$ python3 -q
>>> import numpy as np
>>> np.set_printoptions(suppress=True, linewidth=100)
>>> rng = np.random.default_rng(15500)
>>> arr = np.eye(4, dtype=int)[rng.permutation(4)] * np.array([3, 1, 1, 0])
>>> arr
array([[0, 0, 0, 0],
       [0, 0, 1, 0],
       [3, 0, 0, 0],
       [0, 1, 0, 0]])
>>> # null space of dimension 1
>>> x = np.array([-2, 1, -1, 1])
>>> np.sign((arr @ x).round(6))
array([ 0, -1, -1,  1])
>>> arr @ np.eye(4)[1]
array([0., 0., 0., 1.])
>>> (arr @ x).argmax()
np.int64(3)
>>> arr @ (2 * x)
array([  0,  -2, -12,   2])
>>> np.linalg.norm(arr @ x) <= np.linalg.norm(arr, 2) * np.linalg.norm(x) + 1e-9
np.True_
>>> (arr * x).sum(axis=1)
array([ 0, -1, -6,  1])
>>> arr @ x
array([ 0, -1, -6,  1])
>>> rk = np.linalg.matrix_rank(arr)
>>> rk
np.int64(3)
>>> ns = np.linalg.svd(arr)[2][rk:].T
>>> np.allclose(arr @ ns, 0)
True
>>> [int(np.linalg.matrix_rank(np.delete(arr, i, axis=0))) for i in range(4)]
[3, 2, 2, 2]
>>> np.unique(arr.round(6), axis=0).shape
(4, 4)
>>> np.allclose(arr[:-1].T @ np.linalg.lstsq(arr[:-1].T, arr[-1])[0], arr[-1])
False
>>> np.abs(np.diag(np.linalg.qr(arr)[1])) > 1e-9
array([ True,  True,  True, False])
>>> left, sigma, Vt = np.linalg.svd(arr)
>>> vecs = Vt[:(sigma > 1e-8).sum()]
>>> x = arr[3] + 5 * arr[2] + rng.integers(2) * np.eye(4)[1]
>>> x
array([15.,  2.,  0.,  0.])
>>> np.allclose(vecs.T @ vecs @ x, x)
True
>>> left, sigma, Vt = np.linalg.svd(arr)
>>> np.argmax(sigma[:-1] / (sigma[1:] + 1e-6)) + 1
np.int64(3)
>>> A2 = left[:, :3] @ np.diag(sigma[:3]) @ Vt[:3]
>>> np.linalg.matrix_rank(arr, rtol=0.05)
np.int64(3)
>>> np.linalg.matrix_rank(A2)
np.int64(3)
>>> np.abs(arr - A2).max()
np.float64(0.0)
>>> m1 = np.load("case17.npy")
>>> m1
array([[  5,  -5,   4],
       [  9,  -3,   2],
       [  6,  -8,   3],
       [  2,  -9,   1],
       [  6, -13,   1],
       [  1, -13,  -2],
       [  0, -18,  -3],
       [  5, -16,   0],
       [ 10, -20,   3],
       [  6, -21,  -1],
       [  1, -21,  -3],
       [  5, -19,  -6],
       [  6, -16,  -5],
       [  1, -21,   0]])
>>> dist = np.linalg.norm(m1[:, None] - m1[None], axis=-1)
>>> (dist + 1e9 * np.eye(14)).round(6).argmin(axis=1)
array([ 2,  0,  0,  2,  7,  3, 10,  4,  9, 13, 13, 12, 11, 10])
>>> np.flatnonzero(dist[4] < dist.mean() / 2)
array([4, 7])
>>> dist.mean(axis=1).argmax()
np.int64(1)
>>> dist[:5, :5].round(2)
array([[ 0.  ,  4.9 ,  3.32,  5.83,  8.6 ],
       [ 4.9 ,  0.  ,  5.92,  9.27, 10.49],
       [ 3.32,  5.92,  0.  ,  4.58,  5.39],
       [ 5.83,  9.27,  4.58,  0.  ,  5.66],
       [ 8.6 , 10.49,  5.39,  5.66,  0.  ]])
>>> np.unravel_index(dist.round(6).argmax(), dist.shape)
(np.int64(1), np.int64(10))
>>> np.linalg.matrix_rank(dist ** 2)
np.int64(5)
>>> x = np.array([4, 0, 3])
>>> target = m1 @ x
>>> np.round(np.linalg.solve(m1.T @ m1, m1.T @ target), 2) + 0
array([4., 0., 3.])
>>> target = target + 0.3 * rng.normal(size=14)
>>> target.round(2)
array([32.07, 41.96, 33.05, 10.98, 26.93, -2.17, -8.52, 19.76, 48.88, 20.84, -4.85,  1.32,  8.62,
        4.62])
>>> beta, *_ = np.linalg.lstsq(m1, target)
>>> beta.round(2)
array([ 3.93, -0.02,  3.09])
>>> beta.round()
array([ 4., -0.,  3.])
>>> z = m1[:, 0] > np.median(m1[:, 0])
>>> r0 = m1[z].mean(axis=0) - m1[~z].mean(axis=0)
>>> np.round((((m1 - m1.mean(axis=0)) @ r0 > 0) == z).mean(), 2)
np.float64(0.64)
>>> r0.round(2)
array([4.67, 1.75, 1.62])
>>> z.astype(int)
array([0, 1, 1, 0, 1, 0, 0, 0, 1, 1, 0, 0, 1, 0])
>>> np.round(np.linalg.norm(arr, axis=0), 2)
array([3., 1., 1., 0.])
>>> arr[:, 1] @ arr[:, 3]
np.int64(0)
>>> arr @ arr.T
array([[0, 0, 0, 0],
       [0, 1, 0, 0],
       [0, 0, 9, 0],
       [0, 0, 0, 1]])
>>> ang = np.deg2rad(60)
>>> mat = np.eye(3)
>>> mat[np.ix_([2, 1], [2, 1])] = [[np.cos(ang), -np.sin(ang)], [np.sin(ang), np.cos(ang)]]
>>> mat.round(2)
array([[ 1.  ,  0.  ,  0.  ],
       [ 0.  ,  0.5 ,  0.87],
       [ 0.  , -0.87,  0.5 ]])
>>> # columns are unit length and at right angles
>>> np.round(mat @ mat, 2)
array([[ 1.  ,  0.  ,  0.  ],
       [ 0.  , -0.5 ,  0.87],
       [ 0.  , -0.87, -0.5 ]])
>>> (np.linalg.matrix_power((mat != 0) + (mat.T != 0) + np.eye(3), 3) > 0).astype(int)
array([[1, 0, 0],
       [0, 1, 1],
       [0, 1, 1]])
>>> np.round(np.sort(np.linalg.eigvals(mat).real), 2)
array([0.5, 0.5, 1. ])
>>> np.round(np.linalg.norm(mat, axis=0), 2)
array([1., 1., 1.])
>>> np.round(mat.T @ mat, 2) + 0
array([[1., 0., 0.],
       [0., 1., 0.],
       [0., 0., 1.]])
>>> mat[:, 1] @ mat[:, 0]
np.float64(0.0)
>>> F = np.load("layer5.npy")
>>> F
array([[0, 0, 0, 0],
       [0, 3, 0, 0],
       [0, 0, 0, 0],
       [0, 0, 0, 3]])
>>> # triangular
>>> left, sigma, Vt = np.linalg.svd(F)
>>> sigma
array([3., 3., 0., 0.])
>>> np.argmax(sigma[:-1] / (sigma[1:] + 1e-6)) + 1
np.int64(2)
>>> A2 = left[:, :2] @ np.diag(sigma[:2]) @ Vt[:2]
>>> round(float(np.linalg.norm(F - A2) / np.linalg.norm(F)), 2)
0.0
>>> A2
array([[0., 0., 0., 0.],
       [0., 3., 0., 0.],
       [0., 0., 0., 0.],
       [0., 0., 0., 3.]])
>>> np.linalg.matrix_rank(A2)
np.int64(2)
>>> vals, vecs = np.linalg.eigh(F)
>>> x = np.array([4, 3, 4, 0])
>>> round(float(x @ F @ x / (x @ x)), 2), vals[0], vals[-1]
(0.66, np.float64(0.0), np.float64(3.0))
>>> vecs * np.abs(vals) @ vecs.T
array([[0., 0., 0., 0.],
       [0., 3., 0., 0.],
       [0., 0., 0., 0.],
       [0., 0., 0., 3.]])
>>> vals, vecs = np.linalg.eigh(F)
>>> vecs @ np.diag(vals) @ vecs.T
array([[0., 0., 0., 0.],
       [0., 3., 0., 0.],
       [0., 0., 0., 0.],
       [0., 0., 0., 3.]])
>>> np.round(np.linalg.eigvalsh(F @ F), 2)
array([0., 0., 9., 9.])
>>> J = np.load("run12.npy")
>>> J
array([[5., 1., 0.],
       [0., 5., 1.],
       [0., 0., 5.]])
>>> left, sigma, Vt = np.linalg.svd(J, full_matrices=False)
>>> sigma.round(2)
array([5.73, 5.05, 4.32])
>>> np.round(Vt @ Vt.T, 2) + 0
array([[1., 0., 0.],
       [0., 1., 0.],
       [0., 0., 1.]])
>>> np.allclose(left * sigma @ Vt, J)
True
>>> np.abs(left[:, 0]).round(6).argmax()
np.int64(1)
>>> np.round(sigma / sigma[0], 2)
array([1.  , 0.88, 0.75])
>>> np.round(left.T @ J @ Vt.T, 2) + 0
array([[5.73, 0.  , 0.  ],
       [0.  , 5.05, 0.  ],
       [0.  , 0.  , 4.32]])
>>> np.round(left.T @ left, 2) + 0
array([[1., 0., 0.],
       [0., 1., 0.],
       [0., 0., 1.]])
